% ipython --no-banner

In [1]: import numpy as np

In [2]: np.set_printoptions(suppress=True, linewidth=200)

In [3]: data = np.load("test14.npy")

In [4]: print(data.round(2))
[[0.64 0.45 0.09 0.09 0.09]
 [0.45 0.32 0.06 0.06 0.06]
 [0.09 0.06 0.01 0.01 0.01]
 [0.09 0.06 0.01 0.01 0.01]
 [0.09 0.06 0.01 0.01 0.01]]

In [5]: vec = np.array([1, -2, -2, -2, 0])

In [6]: print(np.trace(data))
1.0

In [7]: print(np.round(data @ vec, 2))
[-0.64 -0.45 -0.09 -0.09 -0.09]

In [8]: print(np.round(np.linalg.eigvalsh(2 * data - np.eye(5)), 2))
[-1. -1. -1. -1.  1.]

In [9]: F = np.load("run12.npy")

In [10]: print(F)
[[0 4 1 3]
 [3 0 4 1]
 [1 3 0 4]
 [4 1 3 0]]

In [11]: out = F / np.sqrt((F ** 2).mean(axis=1, keepdims=True))

In [12]: print(np.linalg.matrix_rank(out) == np.linalg.matrix_rank(F))
True

In [13]: print(F - F.mean(axis=1, keepdims=True))
[[-2.  2. -1.  1.]
 [ 1. -2.  2. -1.]
 [-1.  1. -2.  2.]
 [ 2. -1.  1. -2.]]

In [14]: print(np.linalg.matrix_rank(F - F.mean(axis=1, keepdims=True)))
3

In [15]: print(out[3].round(2))
[1.57 0.39 1.18 0.  ]

In [16]: q, R = np.linalg.qr(F)

In [17]: print(R.round(2))
[[-5.1  -1.37 -4.71 -1.37]
 [ 0.    4.91  0.11  4.5 ]
 [ 0.    0.    1.96  0.02]
 [ 0.    0.    0.   -1.96]]

In [18]: print(np.round(q.T @ q, 2) + 0)
[[1. 0. 0. 0.]
 [0. 1. 0. 0.]
 [0. 0. 1. 0.]
 [0. 0. 0. 1.]]

In [19]: print(np.round(q @ R, 2) + 0)
[[0. 4. 1. 3.]
 [3. 0. 4. 1.]
 [1. 3. 0. 4.]
 [4. 1. 3. 0.]]
